$ ipython --no-banner

In [1]: import numpy as np

In [2]: from numpy import linalg as LA

In [3]: np.set_printoptions(suppress=True, linewidth=160)

In [4]: def rnd(a):
   ...:     return np.round(a, 1) + 0
   ...: 

In [5]: data = np.loadtxt("block1.csv", delimiter=",")

In [6]: data
Out[6]: 
array([[2., 0., 0., 2.],
       [2., 0., 0., 0.],
       [2., 0., 0., 2.],
       [2., 1., 2., 2.]])

In [7]: u = np.array([7, 0, 7])

In [8]: np.correlate(data[2], data[3], "full")
Out[8]: array([4., 4., 2., 8., 4., 2., 4.])

In [9]: np.cross(data[2, :3], data[3, :3])
Out[9]: array([ 0., -4.,  2.])

In [10]: np.convolve(data[2], u)
Out[10]: array([14.,  0., 14., 14.,  0., 14.])

In [11]: np.array([np.convolve(row, u, "same") for row in data])
Out[11]: 
array([[ 0., 14., 14.,  0.],
       [ 0., 14.,  0.,  0.],
       [ 0., 14., 14.,  0.],
       [ 7., 28., 21., 14.]])

In [12]: Uu, s, VT = LA.svd(data)

In [13]: np.argmax(s[:-1] / (s[1:] + 1e-6)) + 1
Out[13]: np.int64(3)

In [14]: other = Uu[:, :3] @ np.diag(s[:3]) @ VT[:3]

In [15]: LA.matrix_rank(data, rtol=0.05)
Out[15]: np.int64(3)

In [16]: LA.matrix_rank(other)
Out[16]: np.int64(3)

In [17]: rnd(np.abs(data - other).max())
Out[17]: np.float64(0.0)

In [18]: rank = LA.matrix_rank(data)

In [19]: rank
Out[19]: np.int64(3)

In [20]: null = LA.svd(data)[2][rank:].T

In [21]: rnd(null[:, 0] / null[np.abs(null[:, 0]).round(6).argmax(), 0])
Out[21]: array([ 0. ,  1. , -0.5,  0. ])

In [22]: null.shape
Out[22]: (4, 1)

In [23]: np.allclose(data @ null, 0)
Out[23]: True

In [24]: [int(LA.matrix_rank(data[:, :j + 1])) for j in range(4)]
Out[24]: [1, 2, 2, 3]

In [25]: [int(LA.matrix_rank(np.delete(data, i, axis=0))) for i in range(4)]
Out[25]: [3, 2, 3, 2]

In [26]: def softmax(z):
    ...:     e = np.exp(z - z.max(axis=-1, keepdims=True))
    ...:     return e / e.sum(axis=-1, keepdims=True)
    ...: 

In [27]: rnd(softmax(10 * data[3]))
Out[27]: array([0.3, 0. , 0.3, 0.3])

In [28]: rnd(softmax(data).sum(axis=1))
Out[28]: array([1., 1., 1., 1.])

In [29]: att = data @ data.T / np.sqrt(4)

In [30]: rnd(softmax(att + np.triu(np.full(att.shape, -np.inf), 1)))
Out[30]: 
array([[1. , 0. , 0. , 0. ],
       [0.5, 0.5, 0. , 0. ],
       [0.5, 0.1, 0.5, 0. ],
       [0.1, 0. , 0.1, 0.9]])

In [31]: softmax(att).round(6).argmax(axis=1)
Out[31]: array([0, 0, 0, 3])

In [32]: rnd(softmax(att)[3] @ data)
Out[32]: array([2. , 0.9, 1.7, 2. ])

In [33]: feats = np.load("arr.npy")

In [34]: feats
Out[34]: 
array([[5., 1., 0.],
       [0., 5., 1.],
       [0., 0., 5.]])

In [35]: Uu, s, VT = LA.svd(data)

In [36]: evecs = VT[:(s > 1e-8).sum()]

In [37]: rng = np.random.default_rng(316091)

In [38]: x0 = data[2] + -2 * data[1] + rng.integers(2) * np.eye(4)[1]

In [39]: x0
Out[39]: array([-2.,  1.,  0.,  2.])

In [40]: np.allclose(evecs.T @ evecs @ x0, x0)
Out[40]: False

In [41]: LA.matrix_rank(np.vstack([data, x0]))
Out[41]: np.int64(4)

In [42]: rnd(evecs.T @ evecs)
Out[42]: 
array([[1. , 0. , 0. , 0. ],
       [0. , 0.2, 0.4, 0. ],
       [0. , 0.4, 0.8, 0. ],
       [0. , 0. , 0. , 1. ]])

In [43]: u, v = feats[0], feats[1]

In [44]: u @ u
Out[44]: np.float64(26.0)

In [45]: u @ v
Out[45]: np.float64(5.0)

In [46]: pr = (u @ v) / (u @ u) * u

In [47]: rnd(pr)
Out[47]: array([1. , 0.2, 0. ])

In [48]: rnd(v - pr)
Out[48]: array([-1. ,  4.8,  1. ])

In [49]: x0 = np.array([0, 1, 1])

In [50]: h = np.maximum(feats @ x0, 0)

In [51]: feats * (h > 1e-9)[:, None]
Out[51]: 
array([[5., 1., 0.],
       [0., 5., 1.],
       [0., 0., 5.]])

In [52]: h
Out[52]: array([1., 6., 5.])

In [53]: np.flatnonzero(h > 1e-9)
Out[53]: array([0, 1, 2])

In [54]: np.maximum(feats @ (3 * x0), 0)
Out[54]: array([ 3., 18., 15.])

In [55]: feats.T @ h
Out[55]: array([ 5., 31., 31.])

In [56]: hat = np.triu(np.array([[-1, -2, -1], [-2, 1, 2], [-2, 1, -1]]), 1) + np.eye(3)

In [57]: other = hat @ feats @ LA.inv(hat)

In [58]: rnd(LA.det(other))
Out[58]: np.float64(125.0)

In [59]: hat @ feats - feats @ hat
Out[59]: 
array([[ 0.,  0., -4.],
       [ 0.,  0.,  0.],
       [ 0.,  0.,  0.]])

In [60]: LA.matrix_rank(other)
Out[60]: np.int64(3)
